$ python3 -q
>>> import numpy as np
>>> np.set_printoptions(precision=1, suppress=True, linewidth=120)
>>> def rnd(a):
...     return np.round(a, 1) + 0
... 
>>> arr = np.load("layer9.npy")
>>> print(arr)
[[ 3.1  1.1  8. ]
 [ 3.2  1.2  8. ]
 [ 1.8 -0.2  8. ]
 [ 4.8  2.8  8. ]
 [ 1.6 -0.4  8. ]
 [ 3.5  1.5  8. ]
 [ 1.7 -0.3  8. ]
 [ 3.   1.   8. ]
 [ 3.8  1.8  8. ]
 [ 4.1  2.1  8. ]
 [ 3.8  1.8  8. ]
 [ 2.6  0.6  8. ]
 [ 4.   2.   8. ]
 [ 2.3  0.3  8. ]
 [ 2.8  0.8  8. ]
 [ 4.9  2.9  8. ]
 [ 1.7 -0.3  8. ]
 [ 1.5 -0.5  8. ]
 [ 2.   0.   8. ]]
>>> # null space of dimension 1
>>> x = np.array([0, 6, 7])
>>> print((arr @ x).argmax())
15
>>> print(rnd(arr * x))
[[ 0.   6.6 56. ]
 [ 0.   7.2 56. ]
 [ 0.  -1.2 56. ]
 [ 0.  16.8 56. ]
 [ 0.  -2.4 56. ]
 [ 0.   9.  56. ]
 [ 0.  -1.8 56. ]
 [ 0.   6.  56. ]
 [ 0.  10.8 56. ]
 [ 0.  12.6 56. ]
 [ 0.  10.8 56. ]
 [ 0.   3.6 56. ]
 [ 0.  12.  56. ]
 [ 0.   1.8 56. ]
 [ 0.   4.8 56. ]
 [ 0.  17.4 56. ]
 [ 0.  -1.8 56. ]
 [ 0.  -3.  56. ]
 [ 0.   0.  56. ]]
>>> x @ arr
Traceback (most recent call last):
  File "<python-input-9>", line 1, in <module>
    x @ arr
    ~~^~~~~
ValueError: matmul: Input operand 1 has a mismatch in its core dimension 0, with gufunc signature (n?,k),(k,m?)->(n?,m?) (size 19 is different from 3)
>>> print(arr @ x)
[62.6 63.2 54.8 72.8 53.6 65.  54.2 62.  66.8 68.6 66.8 59.6 68.  57.8 60.8 73.4 54.2 53.  56. ]
>>> print(arr @ (2 * x))
[125.2 126.4 109.6 145.6 107.2 130.  108.4 124.  133.6 137.2 133.6 119.2 136.  115.6 121.6 146.8 108.4 106.  112. ]
>>> print(rnd(arr @ np.ones(3)))
[12.2 12.4  9.6 15.6  9.2 13.   9.4 12.  13.6 14.2 13.6 11.2 14.  10.6 11.6 15.8  9.4  9.  10. ]
